In [1]: import numpy as np

In [2]: np.set_printoptions(precision=2, suppress=True, linewidth=160)

In [3]: tidy = lambda a: np.round(a, 2) + 0

In [4]: M = np.load("w.npy")

In [5]: print(M)
[[ -2.01  12.03  12.99 -23.03  10.01  12.02   5.97  -2.99  18.99   1.03]
 [  1.    -2.   -19.01   8.    -4.98  -1.02  -8.01   6.98 -16.02  -2.96]
 [  9.01 -10.99 -31.02  23.99 -20.01  -8.98 -16.97   6.97 -25.99   3.01]
 [  7.     1.    22.01  -5.98  -1.01  -0.99   6.02  -8.99  23.03  10.01]
 [ 13.   -17.95 -24.99  26.97 -32.   -12.98 -19.03  -3.99 -20.02  13.01]
 [ 11.    -2.98 -19.01  11.02 -13.    -2.99 -11.98   6.04  -9.99   5.03]]

In [6]: vec = np.array([-1, 3, -3, 2, -2, -2, -3, 0, -1, 3])

In [7]: print(M @ np.eye(10)[7])
[-2.99  6.98  6.97 -8.99 -3.99  6.04]

In [8]: print((M @ vec).argmax())
4

In [9]: print(tidy(M @ (2 * vec)))
[-249.6   218.4   485.94 -178.1   536.32  304.26]

In [10]: Uu, sv, VT = np.linalg.svd(M)

In [11]: print(np.argmax(sv[:-1] / (sv[1:] + 1e-6)) + 1)
4

In [12]: A2 = Uu[:, :4] @ np.diag(sv[:4]) @ VT[:4]

In [13]: print(np.linalg.matrix_rank(M, rtol=0.05))
4

In [14]: vec = np.array([0, 1, 1, 2, 2, 0, 2, 1, 1, 0])

In [15]: h = np.maximum(M @ vec, 0)

In [16]: print(tidy(np.maximum(M @ vec, 0) - np.maximum(-M @ vec, 0)))
[  26.92  -40.03  -87.01   35.11 -115.07  -53.86]

In [17]: print(tidy(M.T @ h))
[ 191.66  358.96 1122.46 -829.93  234.01  288.82  372.07 -396.13 1319.79  379.18]

In [18]: print(np.flatnonzero(h > 1e-9))
[0 3]

In [19]: data = np.load("sample15.npy")

In [20]: print(data)
[[ 17.04   7.06  11.99   4.99  11.01  12.02  11.96  11.97   0.99]
 [-16.99  -7.02 -12.    -4.99 -11.01 -11.89 -11.95 -11.92  -0.99]
 [ -0.06   0.    -3.99  -3.02  -1.93  -3.96   0.03   0.02  -2.01]
 [ 19.99   9.98  17.85  10.95  13.99  17.93  14.97  15.01   4.11]
 [ -8.87  -8.94  -5.97  -9.06  -2.96  -6.02  -9.02  -8.99  -3.01]
 [ -0.05  -9.95   5.98  -7.95   7.96   5.97  -4.98  -4.93  -2.06]
 [  4.02  -0.05  12.03   6.04   7.97  11.95   2.01   2.09   4.07]
 [ 17.97  10.08  15.98  11.04  12.03  16.01  14.03  13.97   4.  ]
 [-14.96  -8.97 -15.96 -11.98 -10.96 -16.   -11.98 -12.02  -5.04]
 [ 11.98   4.02  -0.01  -3.98   4.01   0.05   8.     7.99  -3.97]
 [-11.87 -11.99  -4.06  -8.99  -1.96  -4.13 -11.92 -11.98  -2.03]
 [  9.97   7.96  -2.04   0.95   0.    -2.02   8.99   8.97  -2.07]]

In [21]: w1 = np.array([[-1, 1],
    ...:     [0, 1],
    ...:     [1, 2],
    ...:     [-2, 0],
    ...:     [0, 0],
    ...:     [-2, 1],
    ...:     [-2, 2],
    ...:     [1, -1],
    ...:     [0, 0]])

In [22]: c = np.array([3, -2])

In [23]: H = np.maximum(data @ w1 + c, 0)

In [24]: print(np.linalg.matrix_rank(H))
2

In [25]: print(tidy((H > 0).mean(axis=0)))
[0.5  0.58]

In [26]: C = np.array([[0, 4, 3], [5, 2, 0]])

In [27]: print((H @ C).round(6).argmax(axis=1))
[0 1 1 0 1 1 0 0 1 0 1 0]

In [28]: print(w1 @ C)
[[ 5 -2 -3]
 [ 5  2  0]
 [10  8  3]
 [ 0 -8 -6]
 [ 0  0  0]
 [ 5 -6 -6]
 [10 -4 -6]
 [-5  2  3]
 [ 0  0  0]]

In [29]: arr = np.load("mat.npy")

In [30]: print(arr)
[[ 0  0 -1  2  2]
 [ 1  2 -2 -2 -2]
 [-1  1  1  1  1]
 [ 1  1  1  0  1]
 [ 0 -1 -2  1  0]
 [ 0  2  2  0 -2]
 [ 1  1  1  0  1]
 [ 0 -2 -1 -2  2]
 [ 0  1  1 -2  1]]

In [31]: A2 = np.c_[arr[:, :3] @ np.array([[2, 2, -2], [-2, 0, -2], [1, 1, -1]]), np.array([-3, -3, 0, 0, 3, 1, 3, 1, -2])]

In [32]: print(A2)
[[-1 -1  1 -3]
 [-4  0 -4 -3]
 [-3 -1 -1  0]
 [ 1  3 -5  0]
 [ 0 -2  4  3]
 [-2  2 -6  1]
 [ 1  3 -5  3]
 [ 3 -1  5  1]
 [-1  1 -3 -2]]

In [33]: print(np.linalg.matrix_rank(A2))
3

In [34]: print(tidy(np.linalg.lstsq(arr, A2[:, 0])[0]))
[ 2. -2.  1.  0.  0.]

In [35]: vec = np.array([3, 0, 1, 1, 0])

In [36]: target = arr @ vec

In [37]: print(tidy(np.linalg.solve(arr.T @ arr, arr.T @ target)))
[3. 0. 1. 1. 0.]

In [38]: rng = np.random.default_rng(223066)

In [39]: target = target + 0.02 * rng.normal(size=9)

In [40]: print(tidy(target))
[ 0.98 -0.99 -1.    3.99 -1.05  2.02  4.   -3.   -1.01]

In [41]: c, *_ = np.linalg.lstsq(arr, target)

In [42]: print(tidy(c))
[ 3.    0.    1.01  1.   -0.01]

In [43]: print([round(float(np.linalg.norm(np.linalg.solve(arr.T @ arr + lam * np.eye(5), arr.T @ target))), 2) for lam in (0, 1, 10, 100)])
[3.31, 2.44, 0.97, 0.21]

In [44]: print(tidy(np.linalg.norm(target - arr @ c)))
0.04

In [45]: arr @ arr
Traceback (most recent call last):
  Cell In[45], line 1
    arr @ arr
ValueError: matmul: Input operand 1 has a mismatch in its core dimension 0, with gufunc signature (n?,k),(k,m?)->(n?,m?) (size 9 is different from 5)


In [46]: gram = arr.T @ arr

In [47]: print(tidy(np.linalg.eigvalsh(gram)[::-1]))
[30.31 21.19 15.73  7.54  2.22]

In [48]: print(np.trace(gram), (arr ** 2).sum())
77 77

In [49]: m1 = np.loadtxt("block5.csv", delimiter=",")

In [50]: print(m1)
[[ 0.  0.  0.  0.  0.  0.  0.  2.  1.]
 [ 0.  0.  0.  0.  0.  0. -3.  2.  2.]
 [ 0.  0.  0.  0.  0.  0. -3. -2. -1.]
 [ 0.  0.  0.  0.  0.  0. -2.  1.  2.]
 [ 0.  0.  0.  0.  0.  0. -3. -2. -2.]
 [ 0.  0.  0.  0.  0.  0. -1.  3.  3.]
 [ 0. -3. -3. -2. -3. -1.  0.  0.  0.]
 [ 2.  2. -2.  1. -2.  3.  0.  0.  0.]
 [ 1.  2. -1.  2. -2.  3.  0.  0.  0.]]

In [51]: evals, evecs = np.linalg.eigh(m1)

In [52]: vec = np.array([-2, -2, 0, 3, 4, 3, -5, 0, -2])

In [53]: print(vec @ m1 @ vec)
146.0

In [54]: print((np.sign(evecs[:, -1].round(6)) == np.sign(evecs[0, -1].round(6))).astype(int))
[1 1 0 1 0 1 0 1 1]

In [55]: print(np.abs(m1).sum(axis=1).max(), tidy(np.abs(evals).max()))
12.0 6.91

In [56]: E = np.loadtxt("dump.csv", delimiter=",")

In [57]: print(E)
[[  0.   0.   0.   0.   0.]
 [ 12.  28. -20. -24.   0.]
 [ -6. -14.  10.  12.   0.]
 [ -6. -14.  10.  12.   0.]
 [  6.  14. -10. -12.   0.]
 [ 12.  28. -20. -24.   0.]
 [-12. -28.  20.  24.   0.]
 [  0.   0.   0.   0.   0.]
 [  9.  21. -15. -18.   0.]
 [  9.  21. -15. -18.   0.]
 [ -9. -21.  15.  18.   0.]
 [-12. -28.  20.  24.   0.]]

In [58]: print(np.argsort(-np.linalg.norm(E, axis=0).round(6), kind="stable")[:3])
[1 3 2]

In [59]: print(tidy(np.linalg.norm(E, 2) / np.linalg.norm(E)))
1.0

In [60]: print([round(float(x), 2) for x in np.linalg.svd(E, compute_uv=False)[:3]])
[110.71, 0.0, 0.0]

In [61]: gram = E.T @ E

In [62]: print(tidy(np.linalg.eigvalsh(gram)[::-1]))
[12257.     0.     0.     0.     0.]

In [63]: print(tidy(np.linalg.svd(E, compute_uv=False) ** 2))
[12257.     0.     0.     0.     0.]

In [64]: q, _ = np.linalg.qr(np.array([[0.7, -0.9, 0.8, 0.8, -1.2, -0.5, 0.4, -1.5],
    ...:     [0.0, -0.6, -0.4, -1.3, -0.5, 0.8, 0.7, -0.1],
    ...:     [0.4, 1.7, 0.4, -0.9, -1.1, -1.0, 2.0, -0.5],
    ...:     [0.4, -1.0, 0.3, 1.3, 0.5, 0.9, -1.0, -0.6],
    ...:     [-1.0, 0.2, 0.0, -0.5, 1.0, 0.7, -0.6, -0.5],
    ...:     [0.4, 0.6, 0.1, -1.2, 0.6, -0.4, 0.5, -0.2],
    ...:     [1.7, -0.6, 0.9, 1.8, -1.4, -0.1, 0.6, -0.9],
    ...:     [-0.2, -0.9, 0.5, 0.4, -1.7, 0.8, 0.6, -0.8]]))

In [65]: feats = q[:, :8]

In [66]: print(tidy(feats))
[[-0.32 -0.29 -0.41  0.29 -0.1   0.65  0.36 -0.05]
 [ 0.   -0.24  0.45  0.69  0.2  -0.3   0.33 -0.17]
 [-0.18  0.71 -0.35  0.17  0.26 -0.23  0.39  0.21]
 [-0.18 -0.36 -0.04 -0.19 -0.43 -0.42  0.37  0.56]
 [ 0.45 -0.01 -0.47  0.08 -0.41 -0.31  0.15 -0.53]
 [-0.18  0.28  0.04  0.53 -0.58  0.02 -0.48  0.19]
 [-0.77 -0.08 -0.08 -0.16  0.02 -0.33 -0.17 -0.48]
 [ 0.09 -0.38 -0.52  0.26  0.43 -0.25 -0.43  0.27]]

In [67]: gram = feats.T @ feats

In [68]: print(tidy(np.linalg.eigvalsh(gram)[::-1]))
[1. 1. 1. 1. 1. 1. 1. 1.]

In [69]: print(tidy(np.linalg.svd(feats, compute_uv=False) ** 2))
[1. 1. 1. 1. 1. 1. 1. 1.]

In [70]: print(np.linalg.matrix_rank(gram))
8

In [71]: print(tidy(gram))
[[1. 0. 0. 0. 0. 0. 0. 0.]
 [0. 1. 0. 0. 0. 0. 0. 0.]
 [0. 0. 1. 0. 0. 0. 0. 0.]
 [0. 0. 0. 1. 0. 0. 0. 0.]
 [0. 0. 0. 0. 1. 0. 0. 0.]
 [0. 0. 0. 0. 0. 1. 0. 0.]
 [0. 0. 0. 0. 0. 0. 1. 0.]
 [0. 0. 0. 0. 0. 0. 0. 1.]]

In [72]: r0 = np.array([-1, 1, -1, 0, 2, 1, 0, 2])

In [73]: A2 = feats + np.outer(r0, np.eye(8)[6])

In [74]: print(tidy(np.linalg.det(A2) / np.linalg.det(feats)), tidy(1 + np.linalg.solve(feats, r0)[6]))
-0.45 -0.45

In [75]: print(np.linalg.matrix_rank(np.linalg.inv(A2) - np.linalg.inv(feats), tol=1e-8))
1

In [76]: print(np.linalg.matrix_rank(A2 - feats))
1

In [77]: vec = np.array([2, 3, -1, -2, 1, -3, -3, 2])

In [78]: print(tidy(feats @ vec))
[-4.89 -2.8   1.99 -0.17  0.18  0.55 -0.8   2.08]

In [79]: print(tidy(feats @ np.ones(8)))
[ 0.13  0.96  0.97 -0.7  -1.05 -0.19 -2.05 -0.53]

In [80]: print(np.linalg.norm(feats @ vec) <= np.linalg.norm(feats, 2) * np.linalg.norm(vec) + 1e-9)
True

In [81]: print(tidy(np.einsum("ij,j->i", feats, vec)))
[-4.89 -2.8   1.99 -0.17  0.18  0.55 -0.8   2.08]

In [82]: print(tidy(feats @ (2 * vec)))
[-9.78 -5.59  3.98 -0.34  0.36  1.09 -1.59  4.15]

In [83]: print((feats @ vec).argmax())
7

In [84]: print(np.sign((feats @ vec).round(6)))
[-1. -1.  1. -1.  1.  1. -1.  1.]
